% ipython --no-banner

In [1]: import numpy as np

In [2]: import numpy.linalg as la

In [3]: np.set_printoptions(precision=3, suppress=True, linewidth=200, sign=" ")

In [4]: r0 = np.array([0, 0, 0])

In [5]: rng = np.random.default_rng(68)

In [6]: W0 = np.outer(rng.normal(size=11), r0) + 0.02 * rng.normal(size=(11, 3))

In [7]: W0
Out[7]: 
array([[-0.041,  0.028,  0.014],
       [ 0.013, -0.001, -0.016],
       [ 0.027,  0.011,  0.011],
       [-0.002,  0.019,  0.005],
       [ 0.026, -0.01 ,  0.018],
       [-0.031, -0.046,  0.003],
       [-0.005,  0.003,  0.014],
       [-0.033, -0.008,  0.001],
       [ 0.026, -0.003,  0.008],
       [-0.025,  0.034, -0.002],
       [ 0.02 ,  0.001,  0.007]])

In [8]: cen = W0 - W0.mean(axis=0)

In [9]: evecs = la.svd(cen)[2][:2]

In [10]: M2 = cen - cen @ evecs.T @ evecs

In [11]: np.round(M2.std(axis=0), 3) + 0
Out[11]: array([ 0.   ,  0.   ,  0.009])

In [12]: la.norm(M2, axis=1).round(6).argmax()
Out[12]: np.int64(1)

In [13]: J = np.array([[3.3, 4.0, 5.0, 3.0, 2.0, 2.0],
    ...:     [3.0, 1.3, 0.0, 3.0, 5.0, 0.0],
    ...:     [3.0, 4.0, 0.3, 5.0, 5.0, 5.0],
    ...:     [0.0, 5.0, 3.0, 4.3, 1.0, 0.0],
    ...:     [2.0, 1.0, 0.0, 4.0, 0.3, 0.0],
    ...:     [3.0, 4.0, 5.0, 3.0, 2.0, 2.3]])

In [14]: M2 = J / la.norm(J, axis=1, keepdims=True)

In [15]: cov = M2 @ M2.T

In [16]: la.norm(M2, axis=1)
Out[16]: array([ 1.,  1.,  1.,  1.,  1.,  1.])

In [17]: round(float(np.degrees(np.arccos(np.clip(cov[3, 1], -1, 1)))), 3)
Out[17]: 60.063

In [18]: round(float(la.norm(J, 2) / la.norm(J)), 3)
Out[18]: 0.89

In [19]: round(np.log10(la.cond(J)))
Out[19]: 2

In [20]: np.abs(la.svd(J)[2][-1])
Out[20]: array([ 0.478,  0.619,  0.414,  0.379,  0.222,  0.155])

In [21]: M2 = np.array([[-2, -7, 4], [3, 3, 9], [-6, 5, -3], [7, 8, 3], [5, 4, 1], [0, 4, 3]])

In [22]: la.matrix_rank(np.vstack([J, M2.T]))
Out[22]: np.int64(6)

In [23]: np.einsum("ij->j", J)
Out[23]: array([ 14.3,  19.3,  13.3,  22.3,  15.3,   9.3])

In [24]: np.vstack([J, M2.T]).shape
Out[24]: (9, 6)

In [25]: z = rng.permutation(6)

In [26]: z
Out[26]: array([ 4,  2,  3,  0,  5,  1])

In [27]: M2 = J[z][:, z]

In [28]: M2
Out[28]: 
array([[ 0.3,  0. ,  4. ,  2. ,  0. ,  1. ],
       [ 5. ,  0.3,  5. ,  3. ,  5. ,  4. ],
       [ 1. ,  3. ,  4.3,  0. ,  0. ,  5. ],
       [ 2. ,  5. ,  3. ,  3.3,  2. ,  4. ],
       [ 2. ,  5. ,  3. ,  3. ,  2.3,  4. ],
       [ 5. ,  0. ,  3. ,  3. ,  0. ,  1.3]])

In [29]: np.trace(M2)
Out[29]: np.float64(11.8)

In [30]: round(la.det(M2), 3), np.round(la.det(J[z]), 3)
Out[30]: (np.float64(-474.048), np.float64(474.048))

In [31]: np.sort(np.abs(la.eigvals(M2)))
Out[31]: array([  0.3  ,   2.773,   3.063,   3.063,   4.168,  14.568])

In [32]: def softmax(z):
    ...:     e = np.exp(z - z.max(axis=-1, keepdims=True))
    ...:     return e / e.sum(axis=-1, keepdims=True)
    ...: 

In [33]: np.round(softmax(10 * J[4]), 3) + 0
Out[33]: array([ 0.,  0.,  0.,  1.,  0.,  0.])

In [34]: softmax(J[4])
Out[34]: array([ 0.109,  0.04 ,  0.015,  0.802,  0.02 ,  0.015])

In [35]: softmax(J).sum(axis=1)
Out[35]: array([ 1.,  1.,  1.,  1.,  1.,  1.])

In [36]: scores = J @ J.T / np.sqrt(6)

In [37]: softmax(scores).round(6).argmax(axis=1)
Out[37]: array([ 0,  2,  2,  3,  2,  0])

In [38]: E = np.load("layer18.npy")

In [39]: E
Out[39]: 
array([[ 2.,  0., -4., -1.],
       [ 0.,  2.,  0., -1.],
       [ 2., -2., -4.,  0.],
       [ 2., -2., -2.,  1.]])

In [40]: round(float(la.norm(E, 2) / la.norm(E)), 3)
Out[40]: 0.912

In [41]: np.argsort(-la.norm(E, axis=0).round(6), kind="stable")[:3]
Out[41]: array([ 2,  0,  1])

In [42]: la.cond(E) > 100
Out[42]: np.True_

In [43]: Uu, sigma, VT = la.svd(E)

In [44]: sigma.round(3) + 0
Out[44]: array([ 7.242,  3.148,  0.804,  0.   ])

In [45]: M2 = Uu[:, :3] @ np.diag(sigma[:3]) @ VT[:3]

In [46]: round(la.norm(E - M2) / la.norm(E), 3)
Out[46]: np.float64(0.0)

In [47]: round(float(np.abs(E - M2).max()), 3)
Out[47]: 0.0

In [48]: rank = la.matrix_rank(E)

In [49]: rank
Out[49]: np.int64(3)

In [50]: null = la.svd(E)[2][rank:].T

In [51]: null.shape
Out[51]: (4, 1)

In [52]: np.allclose(E @ null, 0)
Out[52]: True

In [53]: null[:, 0] / null[np.abs(null[:, 0]).round(6).argmax(), 0]
Out[53]: array([-0.5,  0.5, -0.5,  1. ])

In [54]: null @ null.T
Out[54]: 
array([[ 0.143, -0.143,  0.143, -0.286],
       [-0.143,  0.143, -0.143,  0.286],
       [ 0.143, -0.143,  0.143, -0.286],
       [-0.286,  0.286, -0.286,  0.571]])

In [55]: la.matrix_rank(E.T @ E), la.matrix_rank(E @ E.T)
Out[55]: (np.int64(3), np.int64(3))

In [56]: t3 = np.stack([E, -1 * E, E[::-1]])

In [57]: t3.shape
Out[57]: (3, 4, 4)

In [58]: np.unique(E.round(6), axis=0).shape
Out[58]: (4, 4)

In [59]: np.allclose(E[:-1].T @ la.lstsq(E[:-1].T, E[-1])[0], E[-1])
Out[59]: False

In [60]: la.lstsq(E[:-1].T, E[-1])[2]
Out[60]: np.int32(2)

In [61]: feats = np.loadtxt("m.csv", delimiter=",")

In [62]: feats
Out[62]: 
array([[ 0.,  2., -3., -2., -2.],
       [ 1.,  1.,  3.,  2., -3.],
       [ 0., -2.,  2., -1., -1.],
       [-1., -2., -3.,  0.,  0.],
       [ 1.,  2., -1., -1.,  1.]])

In [63]: M2 = np.array([[1, 3, 0], [2, 0, 2]])

In [64]: C = np.kron(M2, feats)

In [65]: round(float(la.norm(C, 2)), 3), round(float(la.norm(M2, 2) * la.norm(feats, 2)), 3)
Out[65]: (20.994, 20.994)

In [66]: z = rng.permutation(5)

In [67]: z
Out[67]: array([ 3,  4,  2,  0,  1])

In [68]: M2 = feats[z][:, z]

In [69]: M2
Out[69]: 
array([[ 0.,  0., -3., -1., -2.],
       [-1.,  1., -1.,  1.,  2.],
       [-1., -1.,  2.,  0., -2.],
       [-2., -2., -3.,  0.,  2.],
       [ 2., -3.,  3.,  1.,  1.]])

In [70]: np.diag(M2)
Out[70]: array([ 0.,  1.,  2.,  0.,  1.])

In [71]: np.trace(M2)
Out[71]: np.float64(4.0)

In [72]: M2 = feats / la.norm(feats, axis=1, keepdims=True)

In [73]: cov = M2 @ M2.T

In [74]: (cov - 2 * np.eye(5)).round(6).argmax(axis=1)
Out[74]: array([ 4,  2,  1,  0,  0])

In [75]: np.argwhere(np.triu(np.abs(cov) > 0.95, 1))
Out[75]: array([], shape=(0, 2), dtype=int64)

In [76]: la.norm(M2, axis=1)
Out[76]: array([ 1.,  1.,  1.,  1.,  1.])

In [77]: np.round(np.degrees(np.arccos(np.clip(cov[3, 4], -1, 1))), 3)
Out[77]: np.float64(100.893)

In [78]: x0 = np.array([-1, 7, -9, -3, 9])

In [79]: rhs = feats @ x0

In [80]: rhs
Out[80]: array([ 29., -54., -38.,  14.,  34.])

In [81]: np.round(la.solve(feats, feats[:, 2]), 3) + 0
Out[81]: array([ 0.,  0.,  1.,  0.,  0.])

In [82]: la.solve(feats, rhs)
Out[82]: array([-1.,  7., -9., -3.,  9.])

In [83]: C = np.array([[0.4, 0.4, 0.1, 0.7, -0.3], [-1.6, 0.2, 0.3, -0.2, 1.0]])

In [84]: X = np.array([[1, 2],
    ...:     [-2, -3],
    ...:     [1, -2],
    ...:     [2, -3],
    ...:     [-2, -5],
    ...:     [5, -3],
    ...:     [0, -3],
    ...:     [-4, 2],
    ...:     [-5, 1],
    ...:     [-2, -1],
    ...:     [5, -3],
    ...:     [2, -1],
    ...:     [-4, -5],
    ...:     [4, 1],
    ...:     [5, -1],
    ...:     [-4, -4],
    ...:     [0, 5],
    ...:     [-5, 4],
    ...:     [0, 5],
    ...:     [-1, -4]]) @ C + 0.1 * rng.normal(size=(20, 5))

In [85]: X
Out[85]: 
array([[-2.691,  0.633,  0.734,  0.21 ,  1.622],
       [ 3.906, -1.442, -0.925, -0.83 , -2.328],
       [ 3.494, -0.108, -0.402,  1.159, -2.263],
       [ 5.568,  0.306, -0.677,  1.973, -3.669],
       [ 7.236, -1.803, -1.661, -0.281, -4.514],
       [ 6.849,  1.374, -0.595,  4.09 , -4.506],
       [ 4.843, -0.561, -0.94 ,  0.594, -2.925],
       [-4.868, -1.179,  0.229, -3.258,  3.23 ],
       [-3.769, -1.905, -0.239, -3.883,  2.33 ],
       [ 0.837, -0.965, -0.367, -1.215, -0.443],
       [ 6.697,  1.383, -0.343,  4.299, -4.365],
       [ 2.239,  0.792, -0.156,  1.586, -1.404],
       [ 6.371, -2.843, -1.82 , -1.825, -3.696],
       [-0.043,  1.847,  0.674,  2.735, -0.064],
       [ 3.452,  1.777,  0.041,  3.61 , -2.33 ],
       [ 4.818, -2.236, -1.419, -1.978, -2.979],
       [-7.972,  0.895,  1.513, -1.114,  4.993],
       [-8.329, -1.253,  0.571, -4.189,  5.374],
       [-8.002,  0.959,  1.58 , -0.997,  4.947],
       [ 5.966, -1.322, -1.378,  0.165, -3.665]])

In [86]: z = X[:, 0] > np.median(X[:, 0])

In [87]: r0 = X[z].mean(axis=0) - X[~z].mean(axis=0)

In [88]: np.argsort(-np.abs(r0).round(6), kind="stable")
Out[88]: array([ 0,  4,  2,  3,  1])

In [89]: r0
Out[89]: array([ 8.489, -0.885, -1.474,  1.388, -5.316])
